% ipython --no-banner

In [1]: import numpy as np

In [2]: import numpy.linalg as la

In [3]: np.set_printoptions(suppress=True, linewidth=140)

In [4]: W0 = np.loadtxt("layer17.csv", delimiter=",")

In [5]: W0
Out[5]: 
array([[  1.,  -3.,   9., -27.],
       [  1.,  -2.,   4.,  -8.],
       [  1.,  -1.,   1.,  -1.],
       [  1.,   0.,   0.,   0.],
       [  1.,   1.,   1.,   1.],
       [  1.,   2.,   4.,   8.],
       [  1.,   3.,   9.,  27.]])

In [6]: proj = W0 @ la.solve(W0.T @ W0, W0.T)

In [7]: np.allclose(proj @ proj, proj)
Out[7]: True

In [8]: proj.round(3)
Out[8]: 
array([[ 0.929,  0.19 , -0.095, -0.095,  0.024,  0.095, -0.048],
       [ 0.19 ,  0.452,  0.381,  0.143, -0.095, -0.167,  0.095],
       [-0.095,  0.381,  0.452,  0.286,  0.048, -0.095,  0.024],
       [-0.095,  0.143,  0.286,  0.333,  0.286,  0.143, -0.095],
       [ 0.024, -0.095,  0.048,  0.286,  0.452,  0.381, -0.095],
       [ 0.095, -0.167, -0.095,  0.143,  0.381,  0.452,  0.19 ],
       [-0.048,  0.095,  0.024, -0.095, -0.095,  0.19 ,  0.929]])

In [9]: np.round(np.trace(proj), 3)
Out[9]: np.float64(4.0)

In [10]: vals, vecs = la.eigh(proj)

In [11]: vec = np.array([-1, 3, 3, 3, 0, 3, 2])

In [12]: np.round(la.eigvalsh(proj[1:, 1:]), 3) + 0
Out[12]: array([0.   , 0.   , 0.071, 1.   , 1.   , 1.   ])

In [13]: np.round(vec @ proj @ vec / (vec @ vec), 3), round(vals[0], 3), np.round(vals[-1], 3)
Out[13]: (np.float64(0.841), np.float64(-0.0), np.float64(1.0))

In [14]: np.round(vecs * np.maximum(vals, 0) @ vecs.T, 3)
Out[14]: 
array([[ 0.929,  0.19 , -0.095, -0.095,  0.024,  0.095, -0.048],
       [ 0.19 ,  0.452,  0.381,  0.143, -0.095, -0.167,  0.095],
       [-0.095,  0.381,  0.452,  0.286,  0.048, -0.095,  0.024],
       [-0.095,  0.143,  0.286,  0.333,  0.286,  0.143, -0.095],
       [ 0.024, -0.095,  0.048,  0.286,  0.452,  0.381, -0.095],
       [ 0.095, -0.167, -0.095,  0.143,  0.381,  0.452,  0.19 ],
       [-0.048,  0.095,  0.024, -0.095, -0.095,  0.19 ,  0.929]])

In [15]: round(np.abs(proj).sum(axis=1).max(), 3), np.round(np.abs(vals).max(), 3)
Out[15]: (np.float64(1.524), np.float64(1.0))

In [16]: B = np.c_[W0[:, :1] @ np.array([[2]]), np.array([0, 3, 1, 3, -5, -4, 0])]

In [17]: B
Out[17]: 
array([[ 2.,  0.],
       [ 2.,  3.],
       [ 2.,  1.],
       [ 2.,  3.],
       [ 2., -5.],
       [ 2., -4.],
       [ 2.,  0.]])

In [18]: np.round(la.norm(B - W0 @ la.lstsq(W0, B)[0], axis=0), 3) + 0
Out[18]: array([0.  , 4.12])

In [19]: la.matrix_rank(B)
Out[19]: np.int64(2)

In [20]: Q, Rm = la.qr(W0)

In [21]: round(np.trace(Q @ Q.T), 3)
Out[21]: np.float64(4.0)

In [22]: np.allclose(Rm.T @ Rm, W0.T @ W0)
Out[22]: True

In [23]: np.round(Q @ Rm, 3) + 0
Out[23]: 
array([[  1.,  -3.,   9., -27.],
       [  1.,  -2.,   4.,  -8.],
       [  1.,  -1.,   1.,  -1.],
       [  1.,   0.,   0.,   0.],
       [  1.,   1.,   1.,   1.],
       [  1.,   2.,   4.,   8.],
       [  1.,   3.,   9.,  27.]])

In [24]: np.round(np.abs(np.diag(Rm)), 3)
Out[24]: array([ 2.646,  5.292,  9.165, 14.697])

In [25]: Q.shape, Rm.shape
Out[25]: ((7, 4), (4, 4))

In [26]: Rm.round(3) + 0
Out[26]: 
array([[ -2.646,   0.   , -10.583,   0.   ],
       [  0.   ,   5.292,   0.   ,  37.041],
       [  0.   ,   0.   ,   9.165,   0.   ],
       [  0.   ,   0.   ,   0.   ,  14.697]])

In [27]: basis = 20 * np.array([[0.2, -1.7, 0.8], [0.9, 0.4, 0.3], [-1.0, -0.1, 0.2]])

In [28]: rng = np.random.default_rng(4080)

In [29]: idx = rng.integers(0, 3, 35)

In [30]: mat = basis[idx] + rng.normal(size=(35, 3))

In [31]: mat.round(3)
Out[31]: 
array([[  3.149, -33.492,  15.149],
       [  4.828, -35.612,  17.478],
       [  3.581, -34.708,  14.602],
       [ 18.415,   7.444,   7.068],
       [ 18.624,   9.037,   5.421],
       [ 19.125,   7.672,   3.762],
       [  3.824, -34.419,  14.45 ],
       [-17.993,  -1.773,   4.909],
       [-18.921,  -2.233,   2.635],
       [ 17.555,   7.57 ,   6.37 ],
       [-19.401,  -2.046,   4.562],
       [  3.892, -33.485,  16.534],
       [ 17.302,   7.242,   6.062],
       [  3.856, -34.439,  15.83 ],
       [ 18.166,   8.685,   4.95 ],
       [-20.75 ,  -2.051,   4.06 ],
       [ 20.493,   7.919,   5.352],
       [-19.494,  -3.15 ,   5.666],
       [-20.107,  -2.022,   4.047],
       [  4.889, -35.139,  15.678],
       [ 18.247,   8.356,   5.37 ],
       [-19.18 ,  -2.78 ,   3.547],
       [  3.451, -35.288,  17.849],
       [ 17.242,   7.803,   6.399],
       [-21.46 ,  -2.384,   3.612],
       [  2.327, -33.112,  15.57 ],
       [-21.087,  -2.977,   4.321],
       [-18.4  ,  -2.935,   3.082],
       [-20.374,  -0.387,   4.903],
       [-21.135,  -1.87 ,   3.21 ],
       [  4.144, -35.788,  15.495],
       [ 18.494,   9.1  ,   5.817],
       [ 18.267,  10.211,   4.314],
       [  3.438, -32.673,  15.248],
       [ 17.861,   9.592,   7.087]])

In [32]: u = np.array([3, 1])

In [33]: np.round(np.cross(mat[23, :3], mat[6, :3]), 3)
Out[33]: array([ 333.009, -224.678, -623.308])

In [34]: np.round(np.convolve(mat[23], u), 3)
Out[34]: array([51.727, 40.651, 27.001,  6.399])

In [35]: Ac = mat - mat.mean(axis=0)

In [36]: vecs = la.svd(Ac)[2][:2]

In [37]: B = Ac - Ac @ vecs.T @ vecs

In [38]: la.norm(B, axis=1).round(6).argmax()
Out[38]: np.int64(5)

In [39]: np.round(np.cov(Ac @ vecs.T, rowvar=False), 3) + 0
Out[39]: 
array([[362.994,   0.   ],
       [  0.   , 258.673]])

In [40]: np.round(B.std(axis=0), 3)
Out[40]: array([0.104, 0.244, 0.876])

In [41]: Ac = mat - mat.mean(axis=0)

In [42]: Uu, sv, VT = la.svd(Ac, full_matrices=False)

In [43]: round(float((sv ** 2).sum() ** 2 / (sv ** 4).sum()), 3)
Out[43]: 1.951

In [44]: np.round(sv ** 2 / (sv ** 2).sum(), 3)
Out[44]: array([0.583, 0.416, 0.001])

In [45]: np.abs(VT[0]).argmax()
Out[45]: np.int64(1)

In [46]: np.round(np.abs(VT[-1]), 3)
Out[46]: array([0.114, 0.266, 0.957])

In [47]: np.round(VT[0] * np.sign(VT[0, np.abs(VT[0]).argmax()]), 3)
Out[47]: array([ 0.263,  0.937, -0.229])

In [48]: la.matrix_rank(Ac)
Out[48]: np.int64(3)

In [49]: np.searchsorted(np.cumsum(sv ** 2) / (sv ** 2).sum(), 0.9) + 1
Out[49]: np.int64(2)

In [50]: B = mat / la.norm(mat, axis=1, keepdims=True)

In [51]: gram = B @ B.T

In [52]: np.round(la.norm(B, axis=1), 3)
Out[52]: 
array([1., 1., 1., 1., 1., 1., 1., 1., 1., 1., 1., 1., 1., 1., 1., 1., 1., 1., 1., 1., 1., 1., 1., 1., 1., 1., 1., 1., 1., 1., 1., 1., 1.,
       1., 1.])

In [53]: basis = mat[[32, 24]].astype(float)

In [54]: for _ in range(7):
    ...:     idx = la.norm(mat[:, None] - basis, axis=-1).argmin(axis=1)
    ...:     basis = np.array([mat[idx == j].mean(axis=0) for j in range(2)])
    ...: 

In [55]: idx
Out[55]: array([1, 1, 1, 0, 0, 0, 1, 1, 1, 0, 1, 1, 0, 1, 0, 1, 0, 1, 1, 1, 0, 1, 1, 0, 1, 1, 1, 1, 1, 1, 1, 0, 0, 1, 0])

In [56]: basis.round(3)
Out[56]: 
array([[ 18.316,   8.386,   5.664],
       [ -8.562, -17.598,   9.671]])

In [57]: np.abs(basis[1] - basis[0]).argmax()
Out[57]: np.int64(0)

In [58]: np.round(basis[1] - basis[0], 3)
Out[58]: array([-26.878, -25.984,   4.007])

In [59]: arr = rng.normal(size=(28, 5)) + 20 * np.array([2, 2, 3, 0, 2])

In [60]: arr.round(3)
Out[60]: 
array([[39.412, 40.304, 61.41 , -1.301, 39.699],
       [40.23 , 38.923, 61.309, -0.386, 40.013],
       [40.241, 40.486, 61.126,  2.412, 39.589],
       [37.   , 40.947, 58.675,  0.691, 40.954],
       [40.936, 40.042, 61.42 , -1.225, 38.63 ],
       [39.217, 41.045, 58.717,  0.2  , 39.584],
       [39.706, 40.42 , 58.696, -1.113, 40.659],
       [40.404, 40.11 , 60.923,  0.015, 39.226],
       [39.179, 41.662, 61.561, -1.047, 37.796],
       [40.267, 40.009, 60.956,  0.543, 40.359],
       [40.73 , 40.726, 58.501, -0.044, 38.945],
       [39.698, 39.503, 60.975, -0.802, 39.533],
       [40.938, 38.246, 61.049, -0.26 , 39.787],
       [40.333, 38.885, 60.782, -0.493, 39.165],
       [40.064, 39.992, 60.468,  0.495, 39.594],
       [39.401, 40.03 , 60.449,  0.064, 39.865],
       [40.381, 40.364, 59.71 , -2.463, 39.289],
       [40.477, 40.618, 60.059,  0.178, 38.877],
       [39.821, 38.66 , 60.255, -0.72 , 39.343],
       [39.634, 39.915, 60.333,  1.636, 41.802],
       [39.793, 41.008, 59.337, -0.221, 41.797],
       [39.669, 39.399, 60.719,  0.872, 39.362],
       [40.487, 38.236, 60.958, -1.312, 38.991],
       [40.228, 39.284, 59.985, -0.794, 38.076],
       [42.199, 41.351, 60.193,  0.366, 39.808],
       [40.34 , 40.281, 61.164,  0.689, 40.22 ],
       [41.133, 38.927, 60.017, -2.377, 39.874],
       [39.13 , 39.14 , 58.758,  2.597, 38.053]])

In [61]: la.cond(arr) > 100
Out[61]: np.True_

In [62]: la.matrix_rank(arr, rtol=0.1)
Out[62]: np.int64(1)

In [63]: np.round(np.abs(la.svd(arr)[2][-1]), 3)
Out[63]: array([0.812, 0.077, 0.551, 0.151, 0.096])

In [64]: np.argsort(-la.norm(arr, axis=0).round(6), kind="stable")[:3]
Out[64]: array([2, 0, 1])
